>>> import numpy as np
>>> from numpy import linalg as LA
>>> np.set_printoptions(suppress=True, linewidth=100)
>>> mat = np.loadtxt("data.csv", delimiter=",")
>>> mat
array([[ 5.,  2.,  2.,  5.],
       [ 7.,  4.,  4.,  7.],
       [10.,  8.,  9., 10.],
       [14., 10., 12., 10.],
       [15., 14., 17., 15.],
       [17., 14., 21., 19.],
       [18., 15., 25., 23.],
       [21., 16., 28., 27.],
       [21., 21., 30., 28.],
       [21., 25., 31., 33.],
       [24., 30., 34., 36.],
       [24., 32., 37., 37.],
       [25., 36., 37., 42.],
       [25., 41., 40., 46.],
       [25., 42., 44., 50.],
       [30., 46., 49., 53.],
       [33., 47., 51., 58.],
       [37., 49., 52., 60.],
       [40., 54., 56., 61.],
       [41., 55., 59., 65.],
       [45., 56., 59., 66.],
       [47., 60., 61., 70.],
       [52., 62., 61., 75.],
       [56., 62., 64., 75.],
       [56., 65., 64., 77.],
       [58., 69., 64., 77.]])
>>> mat.reshape(26, 5)
Traceback (most recent call last):
  File "<python-input-5>", line 1, in <module>
    mat.reshape(26, 5)
    ~~~~~~~~~~~^^^^^^^
ValueError: cannot reshape array of size 104 into shape (26,5)
>>> mat.reshape(2, -1)
array([[ 5.,  2.,  2.,  5.,  7.,  4.,  4.,  7., 10.,  8.,  9., 10., 14., 10., 12., 10., 15., 14.,
        17., 15., 17., 14., 21., 19., 18., 15., 25., 23., 21., 16., 28., 27., 21., 21., 30., 28.,
        21., 25., 31., 33., 24., 30., 34., 36., 24., 32., 37., 37., 25., 36., 37., 42.],
       [25., 41., 40., 46., 25., 42., 44., 50., 30., 46., 49., 53., 33., 47., 51., 58., 37., 49.,
        52., 60., 40., 54., 56., 61., 41., 55., 59., 65., 45., 56., 59., 66., 47., 60., 61., 70.,
        52., 62., 61., 75., 56., 62., 64., 75., 56., 65., 64., 77., 58., 69., 64., 77.]])
>>> T = mat.reshape(26, 2, -1)
>>> np.einsum("ihd,ihd->ih", T, T)
array([[   29.,    29.],
       [   65.,    65.],
       [  164.,   181.],
       [  296.,   244.],
       [  421.,   514.],
       [  485.,   802.],
       [  549.,  1154.],
       [  697.,  1513.],
       [  882.,  1684.],
       [ 1066.,  2050.],
       [ 1476.,  2452.],
       [ 1600.,  2738.],
       [ 1921.,  3133.],
       [ 2306.,  3716.],
       [ 2389.,  4436.],
       [ 3016.,  5210.],
       [ 3298.,  5965.],
       [ 3770.,  6304.],
       [ 4516.,  6857.],
       [ 4706.,  7706.],
       [ 5161.,  7837.],
       [ 5809.,  8621.],
       [ 6548.,  9346.],
       [ 6980.,  9721.],
       [ 7361., 10025.],
       [ 8125., 10025.]])
>>> np.swapaxes(T, 1, 2)[2]
array([[10.,  9.],
       [ 8., 10.]])
